$ ipython --no-banner

In [1]: import numpy as np

In [2]: np.set_printoptions(precision=3, suppress=True, linewidth=160, legacy="1.25")

In [3]: rd = lambda a: np.round(a, 3) + 0

In [4]: other = np.array([[0, 2], [-1, 0]])

In [5]: Z = np.array([[2]])

In [6]: E = np.block([[other, np.zeros((2, 1))], [np.zeros((1, 2)), Z]])

In [7]: print(E)
[[ 0.  2.  0.]
 [-1.  0.  0.]
 [ 0.  0.  2.]]

In [8]: print(rd(np.linalg.norm(E, axis=0)))
[1. 2. 2.]

In [9]: print(rd(np.linalg.svd(E, compute_uv=False)))
[2. 2. 1.]

In [10]: rng = np.random.default_rng(5)

In [11]: lab = rng.permutation(3)

In [12]: other = E[:, lab] * rng.choice([-1, 1], 3)

In [13]: print(other)
[[-2.  0. -0.]
 [-0.  0.  1.]
 [-0.  2. -0.]]

In [14]: left, _, Vt = np.linalg.svd(E.T @ other)

In [15]: print(left @ Vt)
[[ 0.  0. -1.]
 [-1.  0.  0.]
 [ 0.  1.  0.]]

In [16]: lab = rng.integers(0, 3, 9)

In [17]: feats = (lab[:, None] == lab) * 2 + np.eye(9)

In [18]: print(feats)
[[3. 2. 0. 0. 0. 0. 2. 2. 2.]
 [2. 3. 0. 0. 0. 0. 2. 2. 2.]
 [0. 0. 3. 0. 2. 2. 0. 0. 0.]
 [0. 0. 0. 3. 0. 0. 0. 0. 0.]
 [0. 0. 2. 0. 3. 2. 0. 0. 0.]
 [0. 0. 2. 0. 2. 3. 0. 0. 0.]
 [2. 2. 0. 0. 0. 0. 3. 2. 2.]
 [2. 2. 0. 0. 0. 0. 2. 3. 2.]
 [2. 2. 0. 0. 0. 0. 2. 2. 3.]]

In [19]: lab = rng.permutation(9)

In [20]: other = feats[:, lab] * rng.choice([-1, 1], 9)

In [21]: print(other)
[[-0. -2. -0.  2. -2.  3.  2.  0. -0.]
 [-0. -2. -0.  2. -3.  2.  2.  0. -0.]
 [-3. -0. -0.  0. -0.  0.  0.  2. -2.]
 [-0. -0. -3.  0. -0.  0.  0.  0. -0.]
 [-2. -0. -0.  0. -0.  0.  0.  3. -2.]
 [-2. -0. -0.  0. -0.  0.  0.  2. -3.]
 [-0. -3. -0.  2. -2.  2.  2.  0. -0.]
 [-0. -2. -0.  3. -2.  2.  2.  0. -0.]
 [-0. -2. -0.  2. -2.  2.  3.  0. -0.]]

In [22]: left, _, Vt = np.linalg.svd(feats.T @ other)

In [23]: print(lab)
[2 6 3 7 1 0 8 4 5]

In [24]: print(rd(left @ Vt))
[[ 0.  0.  0.  0.  0.  1.  0.  0.  0.]
 [ 0.  0.  0.  0. -1.  0.  0.  0.  0.]
 [-1.  0.  0.  0.  0.  0.  0.  0.  0.]
 [ 0.  0. -1.  0.  0.  0.  0.  0.  0.]
 [ 0.  0.  0.  0.  0.  0.  0.  1.  0.]
 [ 0.  0.  0.  0.  0.  0.  0.  0. -1.]
 [ 0. -1.  0.  0.  0.  0.  0.  0.  0.]
 [ 0.  0.  0.  1.  0.  0.  0.  0.  0.]
 [ 0.  0.  0.  0.  0.  0.  1.  0.  0.]]

In [25]: print(rd(np.linalg.lstsq(feats, other)[0]))
[[ 0.  0.  0.  0.  0.  1.  0.  0.  0.]
 [ 0.  0.  0.  0. -1.  0.  0.  0.  0.]
 [-1.  0.  0.  0.  0.  0.  0.  0.  0.]
 [ 0.  0. -1.  0.  0.  0.  0.  0.  0.]
 [ 0.  0.  0.  0.  0.  0.  0.  1.  0.]
 [ 0.  0.  0.  0.  0.  0.  0.  0. -1.]
 [ 0. -1.  0.  0.  0.  0.  0.  0.  0.]
 [ 0.  0.  0.  1.  0.  0.  0.  0.  0.]
 [ 0.  0.  0.  0.  0.  0.  1.  0.  0.]]

In [26]: q, vecs = np.linalg.qr(feats[:, :7])[0], np.linalg.qr(feats[:, 7:])[0]

In [27]: sv = np.linalg.svd(q.T @ vecs, compute_uv=False)

In [28]: print(rd(np.linalg.norm(q @ q.T - vecs @ vecs.T, 2)))
1.0

In [29]: print((sv > 0.9).sum())
1

In [30]: print(rd(sv))
[0.983 0.   ]

In [31]: low = np.linalg.cholesky(feats)

In [32]: print(np.linalg.eigvalsh(feats).min() > 0)
True

In [33]: print(rd(low))
[[1.732 0.    0.    0.    0.    0.    0.    0.    0.   ]
 [1.155 1.291 0.    0.    0.    0.    0.    0.    0.   ]
 [0.    0.    1.732 0.    0.    0.    0.    0.    0.   ]
 [0.    0.    0.    1.732 0.    0.    0.    0.    0.   ]
 [0.    0.    1.155 0.    1.291 0.    0.    0.    0.   ]
 [0.    0.    1.155 0.    0.516 1.183 0.    0.    0.   ]
 [1.155 0.516 0.    0.    0.    0.    1.183 0.    0.   ]
 [1.155 0.516 0.    0.    0.    0.    0.338 1.134 0.   ]
 [1.155 0.516 0.    0.    0.    0.    0.338 0.252 1.106]]

In [34]: print((np.linalg.matrix_power((feats != 0) + (feats.T != 0) + np.eye(9), 9) > 0).astype(int))
[[1 1 0 0 0 0 1 1 1]
 [1 1 0 0 0 0 1 1 1]
 [0 0 1 0 1 1 0 0 0]
 [0 0 0 1 0 0 0 0 0]
 [0 0 1 0 1 1 0 0 0]
 [0 0 1 0 1 1 0 0 0]
 [1 1 0 0 0 0 1 1 1]
 [1 1 0 0 0 0 1 1 1]
 [1 1 0 0 0 0 1 1 1]]

In [35]: print((feats != 0).astype(int))
[[1 1 0 0 0 0 1 1 1]
 [1 1 0 0 0 0 1 1 1]
 [0 0 1 0 1 1 0 0 0]
 [0 0 0 1 0 0 0 0 0]
 [0 0 1 0 1 1 0 0 0]
 [0 0 1 0 1 1 0 0 0]
 [1 1 0 0 0 0 1 1 1]
 [1 1 0 0 0 0 1 1 1]
 [1 1 0 0 0 0 1 1 1]]

In [36]: print(np.flatnonzero(np.linalg.matrix_power((feats != 0) + (feats.T != 0) + np.eye(9), 9)[6]))
[0 1 6 7 8]

In [37]: arr = np.load("dump.npy")

In [38]: print(arr)
[[ 19.834  30.73   18.754  10.832  -7.51  -29.633]
 [ 19.892  29.695  20.91    9.54   -9.308 -32.577]
 [ 20.889  30.096  20.391  10.579 -10.404 -29.858]
 [ 18.851  28.648  19.516   9.744  -9.058 -29.662]
 [ 18.941  28.791  20.088   8.719  -9.75  -30.812]
 [ 20.826  29.725  21.794  10.547 -10.227 -30.235]
 [ 20.169  30.272  20.384  11.135  -9.608 -30.477]
 [ 20.091  30.429  20.029   8.717 -10.061 -28.725]
 [ 21.174  30.7    20.065  10.759 -11.93  -31.385]
 [ 18.677  30.074  20.024   9.176  -9.456 -29.402]
 [ 18.398  28.281  20.646   9.145 -10.895 -28.526]
 [ 18.276  29.7    19.624   8.953 -10.346 -31.477]
 [ 20.174  30.374  20.687   9.385 -11.108 -27.56 ]
 [ 18.512  30.926  19.812  10.6   -11.491 -29.233]
 [ 20.403  28.656  19.558   9.81  -10.549 -30.368]]

In [39]: print(feats @ feats)
[[25. 24.  0.  0.  0.  0. 24. 24. 24.]
 [24. 25.  0.  0.  0.  0. 24. 24. 24.]
 [ 0.  0. 17.  0. 16. 16.  0.  0.  0.]
 [ 0.  0.  0.  9.  0.  0.  0.  0.  0.]
 [ 0.  0. 16.  0. 17. 16.  0.  0.  0.]
 [ 0.  0. 16.  0. 16. 17.  0.  0.  0.]
 [24. 24.  0.  0.  0.  0. 25. 24. 24.]
 [24. 24.  0.  0.  0.  0. 24. 25. 24.]
 [24. 24.  0.  0.  0.  0. 24. 24. 25.]]

In [40]: print(rd(np.sort(np.abs(np.linalg.eigvals(feats)))))
[ 1.  1.  1.  1.  1.  1.  3.  7. 11.]

In [41]: print(rd(np.abs(np.linalg.eigvals(feats)).max()))
11.0

In [42]: other = np.c_[arr[:, :5] @ np.array([[3, 4, -1, -7, 0],
    ...:     [0, 5, 7, -5, 6],
    ...:     [0, -2, 4, -8, -2],
    ...:     [-9, -6, 9, 8, 0],
    ...:     [2, 9, -4, -4, 2]]), np.array([0, 0, 0, 3, 2, 1, 1, 2, 3, 1, 1, 1, 2, 1, 1])]

In [43]: print(rd(other))
[[ -53.006   62.896  397.82  -325.824  131.852    0.   ]
 [ -44.8     45.211  394.705 -341.447  117.734    0.   ]
 [ -53.352   36.144  408.174 -333.583  118.986    0.   ]
 [ -49.259   39.626  383.677 -317.141  114.74     3.   ]
 [ -41.148   39.479  380.419 -328.494  113.07     2.   ]
 [ -52.899   33.016  410.256 -343.475  114.308    1.   ]
 [ -58.924   37.986  411.918 -328.103  121.648    1.   ]
 [ -38.302   49.6    391.725 -343.034  122.394    2.   ]
 [ -57.169   26.142  418.537 -328.446  120.21     3.   ]
 [ -45.465   44.87   392.345 -330.069  121.484    1.   ]
 [ -48.901   20.78   388.038 -318.619  106.604    1.   ]
 [ -46.441   35.524  390.081 -320.416  118.26     1.   ]
 [ -46.159   34.91   404.089 -339.072  118.654    2.   ]
 [ -62.846   22.035  418.582 -311.946  122.95     1.   ]
 [ -48.179   31.975  388.907 -321.889  111.722    1.   ]]

In [44]: print(rd(np.linalg.norm(np.linalg.qr(arr)[0].T @ other, axis=0) ** 2 / ((other ** 2).sum(axis=0) + 1e-12)))
[1.    1.    1.    1.    1.    0.727]

In [45]: print(np.linalg.matrix_rank(np.c_[arr, other]))
7

In [46]: print(rd(np.linalg.lstsq(arr, other[:, 0])[0]))
[ 3.  0.  0. -9.  2.  0.]

In [47]: lab = rng.permutation(6)

In [48]: other = arr[:, lab] * rng.choice([-1, 1], 6)

In [49]: print(other)
[[-29.633   7.51   18.754  30.73   10.832 -19.834]
 [-32.577   9.308  20.91   29.695   9.54  -19.892]
 [-29.858  10.404  20.391  30.096  10.579 -20.889]
 [-29.662   9.058  19.516  28.648   9.744 -18.851]
 [-30.812   9.75   20.088  28.791   8.719 -18.941]
 [-30.235  10.227  21.794  29.725  10.547 -20.826]
 [-30.477   9.608  20.384  30.272  11.135 -20.169]
 [-28.725  10.061  20.029  30.429   8.717 -20.091]
 [-31.385  11.93   20.065  30.7    10.759 -21.174]
 [-29.402   9.456  20.024  30.074   9.176 -18.677]
 [-28.526  10.895  20.646  28.281   9.145 -18.398]
 [-31.477  10.346  19.624  29.7     8.953 -18.276]
 [-27.56   11.108  20.687  30.374   9.385 -20.174]
 [-29.233  11.491  19.812  30.926  10.6   -18.512]
 [-30.368  10.549  19.558  28.656   9.81  -20.403]]

In [50]: left, _, Vt = np.linalg.svd(arr.T @ other)

In [51]: print(rd(np.linalg.lstsq(arr, other)[0]))
[[ 0.  0.  0.  0.  0. -1.]
 [ 0.  0.  0.  1.  0.  0.]
 [ 0.  0.  1.  0.  0.  0.]
 [ 0.  0.  0.  0.  1.  0.]
 [ 0. -1.  0.  0.  0.  0.]
 [ 1.  0.  0.  0.  0.  0.]]

In [52]: P = other @ np.linalg.solve(other.T @ other, other.T)

In [53]: print(rd(np.linalg.eigvalsh(P)))
[0. 0. 0. 0. 0. 0. 0. 0. 0. 1. 1. 1. 1. 1. 1.]

In [54]: X = np.array([[-1, -2, -1, -2, -1, -2],
    ...:     [-3, -1, -3, -1, -3, -1],
    ...:     [2, -3, 2, -3, 2, -3],
    ...:     [-1, -2, -1, -2, -1, -2],
    ...:     [-3, -1, -3, -1, -3, -1],
    ...:     [2, -3, 2, -3, 2, -3]])

In [55]: lab = rng.permutation(6)

In [56]: print(lab)
[3 2 0 1 4 5]

In [57]: other = X[lab][:, lab]

In [58]: print(rd(np.sort(np.abs(np.linalg.eigvals(other)))))
[0. 0. 0. 0. 0. 8.]

In [59]: print(rd(np.linalg.det(other)), rd(np.linalg.det(X[lab])))
0.0 0.0

In [60]: print(np.trace(other))
-8

In [61]: F = np.load("data.npy")

In [62]: print(F)
[[-3.342 -0.429 -2.729 -0.14   2.712  2.611]
 [-3.091 -5.499 -2.639 -5.109 -0.885 -3.384]
 [-1.54  -0.778 -3.589  1.461  3.363  1.094]
 [-0.89   1.516 -3.775 -0.117  5.032  2.956]
 [-3.603 -6.453 -2.038 -1.771  0.026 -3.027]
 [-3.428  0.943 -1.677 -1.471  4.22   0.087]
 [-2.061  1.677 -2.908  0.201  5.609 -0.443]
 [-2.761 -0.127 -2.164 -0.04   4.359  1.607]
 [-2.741 -5.706 -2.603 -3.428 -1.201 -1.918]
 [-2.643  0.701 -4.768 -0.328  4.983  0.311]
 [-2.97   0.979 -4.092  1.203  4.555  2.27 ]
 [-2.295 -0.477 -2.267 -0.671  3.111  2.439]
 [-5.408 -4.339 -2.395 -2.715  0.632 -1.105]
 [-0.859 -0.189 -2.691  0.068  3.414  2.92 ]
 [-5.498 -4.217 -0.716 -3.49  -1.422 -3.207]
 [-2.604 -5.019 -2.508 -3.711  1.185 -4.047]
 [-2.875 -4.365 -2.196 -3.128 -0.028 -2.629]
 [-5.133 -3.919 -2.353 -4.195  0.137 -1.188]
 [-3.528 -0.144 -1.167 -2.471  4.957  0.975]
 [-2.272 -0.537 -3.253 -0.939  4.689  1.458]
 [-4.121 -5.424 -3.189 -2.248 -0.278 -1.645]
 [-1.436  0.906 -2.207  0.163  3.535  0.719]
 [-2.83   1.376 -3.545 -1.142  4.011  1.761]
 [-1.622 -0.755 -1.842 -1.873  3.489  1.306]
 [-3.733  1.396 -4.668  0.679  4.681  0.767]
 [-2.582 -4.855 -0.714 -3.963  2.398 -3.686]
 [-1.862  1.178 -2.469  0.17   3.873  2.869]
 [-1.229  1.068 -2.67  -0.643  4.664  1.766]]

In [63]: D = np.linalg.norm(F[:, None] - F[None], axis=-1)

In [64]: print(np.flatnonzero(D[5] < D.mean() / 2))
[ 5  7 18 19 21 22 23]

In [65]: print(rd(D[:5, :5]))
[[ 0.     9.967  3.065  4.049  8.86 ]
 [ 9.967  0.    10.337 12.469  3.692]
 [ 3.065 10.337  0.     3.803  8.8  ]
 [ 4.049 12.469  3.803  0.    11.725]
 [ 8.86   3.692  8.8   11.725  0.   ]]

In [66]: print(D.shape)
(28, 28)

In [67]: print((D + 1e9 * np.eye(28)).round(6).argmin(axis=1))
[11  8 21 27 20 18  9 19 16 24 24  0 17 26 17 16  8 12  5  7  8 27 27 11  9 15 27 26]
